% ipython --no-banner

In [1]: import numpy as np

In [2]: import numpy.linalg as la

In [3]: np.set_printoptions(precision=3, suppress=True, linewidth=200)

In [4]: W0 = np.load("layer11.npy")

In [5]: W0
Out[5]: 
array([[-1.135,  1.83 ,  2.06 , -0.348],
       [ 0.299, -2.634,  0.782,  1.167],
       [ 0.464, -2.716,  0.37 ,  1.126],
       [-0.161, -2.132,  1.764,  1.147],
       [-0.58 ,  2.738, -0.055, -1.079],
       [-0.806,  2.664,  0.624, -0.929],
       [-1.071,  0.418,  2.751,  0.327],
       [ 0.901,  0.38 , -2.763, -0.64 ],
       [-0.849,  2.627,  0.768, -0.889],
       [ 0.851,  0.559, -2.733, -0.705],
       [ 0.402, -2.692,  0.527,  1.145],
       [ 1.152, -1.611, -2.242,  0.23 ],
       [-0.373,  2.678, -0.6  , -1.152],
       [ 0.452, -2.713,  0.4  ,  1.13 ],
       [-0.2  ,  2.558, -1.013, -1.179],
       [-0.77 ,  2.689,  0.508, -0.959],
       [ 0.092, -2.455,  1.253,  1.181],
       [ 1.027, -0.168, -2.781, -0.43 ]])

In [6]: D = la.norm(W0[:, None] - W0[None], axis=-1)

In [7]: D[1].round(6).argsort(kind="stable")[:4]
Out[7]: array([ 1, 10, 13,  2])

In [8]: la.matrix_rank(D ** 2)
Out[8]: np.int64(3)

In [9]: np.flatnonzero(D[1] < D.mean() / 2)
Out[9]: array([ 1,  2,  3, 10, 13, 16])

In [10]: mat = np.load("w.npy")

In [11]: mat
Out[11]: 
array([[-1, -1,  0,  0,  0,  0],
       [ 2,  3,  0,  0,  0,  0],
       [-4,  5,  0,  0,  0,  0],
       [ 0,  0, -1, -1,  0,  0],
       [ 0,  0,  2,  3,  0,  0],
       [ 0,  0, -4,  5,  0,  0],
       [ 0,  0,  0,  0, -1, -1],
       [ 0,  0,  0,  0,  2,  3],
       [ 0,  0,  0,  0, -4,  5]])

In [12]: theta = np.radians(135)

In [13]: Rm = np.eye(6)

In [14]: Rm[1, 1] = Rm[2, 2] = np.cos(theta)

In [15]: Rm[1, 2], Rm[2, 1] = -np.sin(theta), np.sin(theta)

In [16]: Rm
Out[16]: 
array([[ 1.   ,  0.   ,  0.   ,  0.   ,  0.   ,  0.   ],
       [ 0.   , -0.707, -0.707,  0.   ,  0.   ,  0.   ],
       [ 0.   ,  0.707, -0.707,  0.   ,  0.   ,  0.   ],
       [ 0.   ,  0.   ,  0.   ,  1.   ,  0.   ,  0.   ],
       [ 0.   ,  0.   ,  0.   ,  0.   ,  1.   ,  0.   ],
       [ 0.   ,  0.   ,  0.   ,  0.   ,  0.   ,  1.   ]])

In [17]: B = mat @ Rm.T

In [18]: B
Out[18]: 
array([[-1.   ,  0.707, -0.707,  0.   ,  0.   ,  0.   ],
       [ 2.   , -2.121,  2.121,  0.   ,  0.   ,  0.   ],
       [-4.   , -3.536,  3.536,  0.   ,  0.   ,  0.   ],
       [ 0.   ,  0.707,  0.707, -1.   ,  0.   ,  0.   ],
       [ 0.   , -1.414, -1.414,  3.   ,  0.   ,  0.   ],
       [ 0.   ,  2.828,  2.828,  5.   ,  0.   ,  0.   ],
       [ 0.   ,  0.   ,  0.   ,  0.   , -1.   , -1.   ],
       [ 0.   ,  0.   ,  0.   ,  0.   ,  2.   ,  3.   ],
       [ 0.   ,  0.   ,  0.   ,  0.   , -4.   ,  5.   ]])

In [19]: np.allclose(la.norm(mat, axis=1), la.norm(B, axis=1))
Out[19]: True

In [20]: la.svd(mat, compute_uv=False), la.svd(B, compute_uv=False)
Out[20]: 
(array([6.539, 6.539, 6.539, 3.638, 3.638, 3.638]),
 array([6.539, 6.539, 6.539, 3.638, 3.638, 3.638]))

In [21]: feats = np.load("run2.npy")

In [22]: feats
Out[22]: 
array([[ 1.006, -2.437,  2.392],
       [-0.456,  2.449,  0.509],
       [ 0.742, -1.631, -0.19 ],
       [ 2.376, -1.042,  1.922]])

In [23]: vec = np.array([0, 1, -2])

In [24]: rhs = feats @ vec

In [25]: np.round(la.lstsq(feats, rhs)[0], 3) + 0
Out[25]: array([ 0.,  1., -2.])

In [26]: rhs
Out[26]: array([-7.221,  1.431, -1.251, -4.886])

In [27]: np.round(la.pinv(feats) @ feats, 3) + 0
Out[27]: 
array([[1., 0., 0.],
       [0., 1., 0.],
       [0., 0., 1.]])

In [28]: rng = np.random.default_rng(669)

In [29]: rhs = rhs + 0.05 * rng.normal(size=4)

In [30]: rhs
Out[30]: array([-7.328,  1.359, -1.272, -4.858])

In [31]: b, *_ = la.lstsq(feats, rhs)

In [32]: b.round()
Out[32]: array([ 0.,  1., -2.])

In [33]: [round(float(la.norm(la.solve(feats.T @ feats + lam * np.eye(3), feats.T @ rhs))), 2) for lam in (0, 1, 10, 100)]
Out[33]: [2.29, 1.95, 1.28, 0.35]

In [34]: B = np.c_[feats[:, :2] @ np.array([[2, 3], [2, 1]]), np.array([-1, 0, 4, 4])]

In [35]: B
Out[35]: 
array([[-2.862,  0.581, -1.   ],
       [ 3.986,  1.081,  0.   ],
       [-1.778,  0.595,  4.   ],
       [ 2.668,  6.086,  4.   ]])

In [36]: la.matrix_rank(B)
Out[36]: np.int64(3)

In [37]: la.matrix_rank(np.c_[feats, B])
Out[37]: np.int64(4)

In [38]: W = np.array([[2, 3, 5, 1, 1, 0], [2, 0, 0, 2, 0, 1], [0, 0, 0, 1, 2, 4]])

In [39]: b = np.array([0, 1, 3, 3, 2, 3])

In [40]: H = np.maximum(feats @ W + b, 0)

In [41]: la.matrix_rank(H)
Out[41]: np.int64(4)

In [42]: (H > 0).astype(int)
Out[42]: 
array([[0, 1, 1, 1, 1, 1],
       [1, 0, 1, 1, 1, 1],
       [0, 1, 1, 1, 1, 1],
       [1, 1, 1, 1, 1, 1]])

In [43]: basis = np.array([[-5, -2, 0],
    ...:     [-5, -2, 3],
    ...:     [0, 4, -1],
    ...:     [-8, 3, -5],
    ...:     [-5, 2, -4],
    ...:     [8, 2, -7]])

In [44]: W @ basis
Out[44]: 
array([[-38,  15,  -5],
       [-18,   4, -17],
       [ 14,  15, -41]])

In [45]: Q = feats.astype(float).copy()

In [46]: for j in range(3):
    ...:     Q[:, j] -= Q[:, :j] @ (Q[:, :j].T @ Q[:, j])
    ...:     Q[:, j] /= la.norm(Q[:, j])
    ...: 

In [47]: Q
Out[47]: 
array([[ 0.369, -0.496,  0.78 ],
       [-0.167,  0.684,  0.446],
       [ 0.272, -0.309, -0.425],
       [ 0.872,  0.438, -0.112]])

In [48]: np.round(Q.T @ feats, 3) + 0
Out[48]: 
array([[ 2.723, -2.664,  2.424],
       [ 0.   ,  2.93 ,  0.062],
       [ 0.   ,  0.   ,  1.958]])

In [49]: J = np.load("case16.npy")

In [50]: J
Out[50]: 
array([[0, 1, 0, 1],
       [0, 0, 1, 3],
       [0, 0, 0, 2],
       [0, 0, 0, 0]])

In [51]: rk = la.matrix_rank(J)

In [52]: rk
Out[52]: np.int64(3)

In [53]: N = la.svd(J)[2][rk:].T

In [54]: np.allclose(J @ N, 0)
Out[54]: True

In [55]: [int(la.matrix_rank(np.delete(J, i, axis=0))) for i in range(4)]
Out[55]: [2, 2, 2, 3]

In [56]: N[:, 0] / N[np.abs(N[:, 0]).round(6).argmax(), 0]
Out[56]: array([1., 0., 0., 0.])

In [57]: left, s, vt = la.svd(J)

In [58]: V = vt[:(s > 1e-8).sum()]

In [59]: vec = J[3] + 4 * J[2] + rng.integers(2) * np.eye(4)[1]

In [60]: vec
Out[60]: array([0., 0., 0., 8.])

In [61]: round(float(la.norm(vec - V.T @ V @ vec)), 3)
Out[61]: 0.0

In [62]: np.round(V.T @ V, 3) + 0
Out[62]: 
array([[0., 0., 0., 0.],
       [0., 1., 0., 0.],
       [0., 0., 1., 0.],
       [0., 0., 0., 1.]])

In [63]: np.diag(V.T @ V)
Out[63]: array([0., 1., 1., 1.])

In [64]: np.round(J @ la.pinv(J) @ J, 3) + 0
Out[64]: 
array([[0., 1., 0., 1.],
       [0., 0., 1., 3.],
       [0., 0., 0., 2.],
       [0., 0., 0., 0.]])

In [65]: np.allclose(J[:-1].T @ la.lstsq(J[:-1].T, J[-1])[0], J[-1])
Out[65]: True

In [66]: vec = np.array([1, 2, 2, 1])

In [67]: (J @ vec).argmax()
Out[67]: np.int64(1)

In [68]: J * vec
Out[68]: 
array([[0, 2, 0, 1],
       [0, 0, 2, 3],
       [0, 0, 0, 2],
       [0, 0, 0, 0]])

In [69]: J @ np.ones(4)
Out[69]: array([2., 4., 2., 0.])

In [70]: [int(la.matrix_rank(la.matrix_power(J, p))) for p in range(1, 5)]
Out[70]: [3, 2, 1, 0]

In [71]: la.matrix_power(J - np.diag(np.diag(J)), 4)
Out[71]: 
array([[0, 0, 0, 0],
       [0, 0, 0, 0],
       [0, 0, 0, 0],
       [0, 0, 0, 0]])

In [72]: np.sort(la.eigvals(J))
Out[72]: array([0., 0., 0., 0.])

In [73]: m1 = np.array([[-1.0, -2.0, 0.0, 0.0, 0.0],
    ...:     [-2.0, -1.0, 0.0, 0.0, 0.0],
    ...:     [0.0, 0.0, -1.0, -2.0, -2.0],
    ...:     [0.0, 0.0, -2.0, -1.0, -2.0],
    ...:     [0.0, 0.0, -2.0, -2.0, -1.0]])

In [74]: round(la.det(m1), 3)
Out[74]: np.float64(15.0)

In [75]: (m1 != 0).astype(int)
Out[75]: 
array([[1, 1, 0, 0, 0],
       [1, 1, 0, 0, 0],
       [0, 0, 1, 1, 1],
       [0, 0, 1, 1, 1],
       [0, 0, 1, 1, 1]])

In [76]: np.flatnonzero(la.matrix_power((m1 != 0) + (m1.T != 0) + np.eye(5), 5)[0])
Out[76]: array([0, 1])

In [77]: np.sort(la.eigvals(m1).real)
Out[77]: array([-5., -3.,  1.,  1.,  1.])

In [78]: m1 @ m1
Out[78]: 
array([[5., 4., 0., 0., 0.],
       [4., 5., 0., 0., 0.],
       [0., 0., 9., 8., 8.],
       [0., 0., 8., 9., 8.],
       [0., 0., 8., 8., 9.]])

In [79]: np.all(la.eigvalsh(m1) > 0)
Out[79]: np.False_

In [80]: F = np.loadtxt("a.csv", delimiter=",")

In [81]: F
Out[81]: 
array([[0.5 , 0.  , 0.  , 0.5 ],
       [0.  , 1.  , 0.  , 0.  ],
       [0.  , 0.5 , 0.5 , 0.  ],
       [0.25, 0.25, 0.  , 0.5 ]])

In [82]: # rows sum to 1

In [83]: B = F + rng.integers(-2, 3, (4, 3)) @ rng.integers(-2, 3, (3, 4))

In [84]: B
Out[84]: 
array([[-1.5 , -4.  ,  0.  ,  0.5 ],
       [-5.  ,  5.  ,  0.  , -3.  ],
       [ 4.  , -1.5 ,  3.5 ,  3.  ],
       [ 2.25,  4.25,  0.  ,  0.5 ]])

In [85]: np.round(la.svd(B - F, compute_uv=False), 3) + 0
Out[85]: array([9.082, 6.317, 2.371, 0.   ])

In [86]: np.abs(B - F).sum(axis=1)
Out[86]: array([ 6., 12., 12.,  6.])

In [87]: vals, V = la.eig(B)

In [88]: vals
Out[88]: array([ 3.5  ,  5.781, -3.04 ,  1.259])

In [89]: F.sum(axis=1)
Out[89]: array([1., 1., 1., 1.])

In [90]: F @ np.ones(4)
Out[90]: array([1., 1., 1., 1.])

In [91]: p = np.eye(4)[1]

In [92]: for _ in range(4):
    ...:     p = p @ F
    ...:     print(p.round(3))
    ...: 
[0. 1. 0. 0.]
[0. 1. 0. 0.]
[0. 1. 0. 0.]
[0. 1. 0. 0.]

In [93]: F.shape
Out[93]: (4, 4)

In [94]: np.diff(F, axis=0)
Out[94]: 
array([[-0.5 ,  1.  ,  0.  , -0.5 ],
       [ 0.  , -0.5 ,  0.5 ,  0.  ],
       [ 0.25, -0.25, -0.5 ,  0.5 ]])

In [95]: np.unravel_index(np.abs(F).argmax(), F.shape)
Out[95]: (np.int64(1), np.int64(1))

In [96]: round(la.norm(F), 3)
Out[96]: np.float64(1.541)

In [97]: hat = np.triu(np.array([[1, -2, 0, 0], [-2, -2, -1, 1], [1, 0, -2, -2], [0, 1, 0, 0]]), 1) + np.eye(4)

In [98]: B = hat @ F @ la.inv(hat)

In [99]: np.poly(B)
Out[99]: array([ 1.   , -2.5  ,  2.125, -0.688,  0.062])

In [100]: B
Out[100]: 
array([[ 0.5 , -1.  , -1.  , -0.5 ],
       [ 0.25,  1.25,  0.75,  0.75],
       [-0.5 , -1.  , -0.5 , -1.  ],
       [ 0.25,  0.75,  0.75,  1.25]])

In [101]: hat @ F - F @ hat
Out[101]: 
array([[ 0.  , -1.  ,  0.  ,  0.  ],
       [ 0.25, -0.25,  0.5 , -0.5 ],
       [-0.5 , -0.5 ,  0.5 , -0.5 ],
       [ 0.  ,  0.5 ,  0.25, -0.25]])

In [102]: s = 10 * 0.9 ** np.arange(4)

In [103]: arr = rng.normal(size=(28, 4)) * rng.permutation(s)

In [104]: arr
Out[104]: 
array([[ -1.752, -16.176,  10.176,  10.815],
       [-11.478,   2.829,  23.748,   8.508],
       [  2.469,  -6.63 ,   4.263,   2.852],
       [  4.364,  -6.947,   5.271,   4.509],
       [ -9.144,   2.285,  16.755,   6.642],
       [  1.936,  13.065,   4.369,   3.963],
       [ -6.747,  -1.677,   5.572,   7.826],
       [ -6.194,  -6.367,  -6.435,   0.835],
       [ 13.747,  -4.361,  26.61 , -10.531],
       [-12.328,   8.078, -14.429,  -1.617],
       [  3.487,   9.296,  19.654,  -2.518],
       [  9.05 ,  -6.612,  -6.014,  -9.256],
       [-10.21 , -13.675,  10.197,  12.386],
       [ -2.52 ,  -4.391, -11.729,   5.015],
       [  8.383,   3.863,  -2.537,   1.12 ],
       [  8.961, -12.14 ,  -3.05 ,   5.703],
       [  5.975,  -4.523, -13.555,  -5.211],
       [ -8.933,  -6.956,  -9.637,  -3.842],
       [ -2.874,  -1.924,  -9.118,  -0.895],
       [ -3.055,   1.327,  -4.6  ,   8.584],
       [ -4.716,   3.269,  -1.052,  -6.377],
       [  4.603,   1.537,  -0.108,   9.881],
       [ -1.526,   1.313,   4.985,   7.714],
       [ -4.52 ,  -3.77 ,  10.47 ,  -2.072],
       [  5.703,  11.179,  17.302,  11.563],
       [ -5.993,  -1.838, -14.078, -12.72 ],
       [  8.679,   3.423,  -9.565,  -3.848],
       [  4.838,   0.635,   9.153,  12.612]])

In [105]: basis = arr[[8, 0]].astype(float)

In [106]: for _ in range(7):
     ...:     labels = la.norm(arr[:, None] - basis, axis=-1).argmin(axis=1)
     ...:     basis = np.array([arr[labels == j].mean(axis=0) for j in range(2)])
     ...: 

In [107]: labels
Out[107]: array([1, 0, 1, 1, 0, 0, 1, 1, 0, 1, 0, 1, 1, 1, 1, 1, 1, 1, 1, 1, 1, 1, 1, 0, 0, 1, 1, 0])

In [108]: basis
Out[108]: 
array([[ 0.571,  3.895, 16.008,  3.521],
       [-0.718, -3.352, -3.272,  1.674]])

In [109]: basis[1] - basis[0]
Out[109]: array([ -1.289,  -7.247, -19.28 ,  -1.847])

In [110]: np.abs(basis[1] - basis[0]).argmax()
Out[110]: np.int64(2)

In [111]: hat = arr @ la.solve(arr.T @ arr, arr.T)

In [112]: hat @ arr[:, 2]
Out[112]: 
array([ 10.176,  23.748,   4.263,   5.271,  16.755,   4.369,   5.572,  -6.435,  26.61 , -14.429,  19.654,  -6.014,  10.197, -11.729,  -2.537,  -3.05 , -13.555,  -9.637,  -9.118,  -4.6  ,  -1.052,
        -0.108,   4.985,  10.47 ,  17.302, -14.078,  -9.565,   9.153])

In [113]: round(np.trace(hat), 3)
Out[113]: np.float64(4.0)

In [114]: np.round(la.eigvalsh(hat), 3) + 0
Out[114]: array([0., 0., 0., 0., 0., 0., 0., 0., 0., 0., 0., 0., 0., 0., 0., 0., 0., 0., 0., 0., 0., 0., 0., 0., 1., 1., 1., 1.])

In [115]: np.allclose(hat @ hat, hat)
Out[115]: True

In [116]: s = 5 * 0.2 ** np.arange(3)

In [117]: Q, _ = la.qr(np.array([[0.0, 1.6, 0.9], [2.2, 0.8, 1.5], [0.3, 0.3, -0.1]]))

In [118]: K = rng.normal(size=(28, 3)) * s @ Q

In [119]: K
Out[119]: 
array([[  0.804,   1.793,   0.013],
       [  0.259, -10.801,   1.157],
       [ -0.548,   0.339,  -0.353],
       [  1.577,   4.511,  -0.643],
       [ -1.104,  -6.211,   0.516],
       [  0.141,  -8.235,   1.084],
       [ -0.124,   7.854,  -1.322],
       [ -0.938,   9.031,  -1.418],
       [ -0.066,  11.626,  -0.923],
       [  0.649, -11.567,   1.6  ],
       [  1.227,  -0.502,   0.035],
       [ -0.394,   3.599,  -0.314],
       [ -0.366,  -2.098,   0.052],
       [  1.62 ,   5.158,  -0.041],
       [ -1.054,  -3.102,   0.22 ],
       [  1.265,  -5.634,   1.008],
       [ -0.645,   3.238,  -0.512],
       [  1.119,  -8.154,   0.884],
       [ -0.162,  -4.163,   0.424],
       [  1.471,  -3.368,   0.79 ],
       [  0.308,   4.836,  -0.738],
       [  0.326,   3.441,  -0.84 ],
       [  0.25 ,  -0.618,   0.286],
       [  1.009,   0.242,   0.024],
       [  0.624,  -2.185,   0.217],
       [ -1.287, -11.328,   1.384],
       [ -0.027,   7.494,  -0.914],
       [ -1.199,   9.247,  -1.167]])

In [120]: Ac = K - K.mean(axis=0)

In [121]: V = la.svd(Ac)[2][:1]

In [122]: B = Ac - Ac @ V.T @ V

In [123]: np.cov(Ac @ V.T, rowvar=False)
Out[123]: array(43.591)

In [124]: round(float(la.norm(B) / la.norm(Ac)), 3)
Out[124]: 0.137
